% python3 -q
>>> import numpy as np
>>> from numpy import linalg as LA
>>> np.set_printoptions(suppress=True, linewidth=160)
>>> rng = np.random.default_rng(457)
>>> X = (rng.random((4, 4)) < 0.3) + np.eye(4)
>>> X /= X.sum(axis=1, keepdims=True)
>>> X.round(3)
array([[0.5  , 0.   , 0.5  , 0.   ],
       [0.5  , 0.5  , 0.   , 0.   ],
       [0.   , 0.333, 0.333, 0.333],
       [0.25 , 0.25 , 0.   , 0.5  ]])
>>> # a transition matrix
>>> left, s, Vt = LA.svd(X, full_matrices=False)
>>> round(np.sqrt((s ** 2).sum()), 3), round(float(LA.norm(X)), 3)
(np.float64(1.307), 1.307)
>>> print(np.round(left.T @ X @ Vt.T, 3) + 0)
[[1.021 0.    0.    0.   ]
 [0.    0.587 0.    0.   ]
 [0.    0.    0.491 0.   ]
 [0.    0.    0.    0.283]]
>>> print(np.round(s / s[0], 3))
[1.    0.575 0.481 0.277]
>>> W1 = np.array([[3, 1, -1, -3, 1, 1],
...     [-1, 0, 3, 0, -1, 0],
...     [2, -1, -3, 3, -2, 2],
...     [0, -2, 2, 2, -2, 0]])
>>> b = np.array([-8, -1, -2, 0, -2, 1])
>>> hid = np.maximum(X @ W1 + b, 0)
>>> LA.matrix_rank(hid)
np.int64(2)
>>> Z = np.array([[-3, 0], [2, -3], [1, 1], [-3, 1], [3, 1], [3, 0]])
>>> W1 @ Z
array([[  7,  -6],
       [  3,   2],
       [-20,   1],
       [-14,   8]])
>>> E = np.load("arr.npy")
>>> E
array([[ 1.,  5.,  0.],
       [ 5.,  3.,  5.],
       [ 0.,  5., -2.]])
>>> print(np.all(LA.eigvalsh(E) > 0))
False
>>> vals, V = LA.eigvalsh(E)
Traceback (most recent call last):
  File "<python-input-21>", line 1, in <module>
    vals, V = LA.eigvalsh(E)
    ^^^^^^^
ValueError: too many values to unpack (expected 2)
>>> vals, V = LA.eigh(E)
>>> np.round(V.T @ E @ V, 3) + 0
array([[-6.278,  0.   ,  0.   ],
       [ 0.   , -0.351,  0.   ],
       [ 0.   ,  0.   ,  8.629]])
>>> np.abs(V[:, -1]).round(6).argmax()
np.int64(1)
>>> (vals > 1e-8).sum(), (vals < -1e-8).sum()
(np.int64(1), np.int64(2))
>>> np.unique(vals.round(6) + 0, return_counts=True)[1]
array([1, 1, 1])
>>> np.round(V @ np.diag(vals) @ V.T, 3) + 0
array([[ 1.,  5.,  0.],
       [ 5.,  3.,  5.],
       [ 0.,  5., -2.]])
>>> data = np.loadtxt("layer19.csv", delimiter=",")
>>> data
array([[162.,  18.,  -9., -45.],
       [ 18.,  35., -23.,  20.],
       [ -9., -23.,  61., -40.],
       [-45.,  20., -40.,  46.]])
>>> # symmetric
>>> np.round(data @ LA.pinv(data) @ data, 3)
array([[162.,  18.,  -9., -45.],
       [ 18.,  35., -23.,  20.],
       [ -9., -23.,  61., -40.],
       [-45.,  20., -40.,  46.]])
>>> round(np.trace(LA.pinv(data) @ data), 3)
np.float64(3.0)
>>> np.unique(data.round(6), axis=0).shape
(4, 4)
>>> B = np.array([[-2, 1], [0, 2]])
>>> Z = np.kron(B, data)
>>> Z.shape
(8, 8)
>>> print(round(LA.norm(Z, 2), 3), round(float(LA.norm(B, 2) * LA.norm(data, 2)), 3))
456.616 456.616
>>> rank = LA.matrix_rank(data)
>>> rank
np.int64(3)
>>> ns = LA.svd(data)[2][rank:].T
>>> LA.matrix_rank(data.T @ data), LA.matrix_rank(data @ data.T)
(np.int64(3), np.int64(3))
>>> np.round(ns[:, 0] / ns[np.abs(ns[:, 0]).round(6).argmax(), 0], 3)
array([ 0.352, -0.382,  0.564,  1.   ])
>>> [int(LA.matrix_rank(np.delete(data, i, axis=0))) for i in range(4)]
[3, 3, 3, 3]
>>> np.round(data @ ns, 3) + 0
array([[0.],
       [0.],
       [0.],
       [0.]])
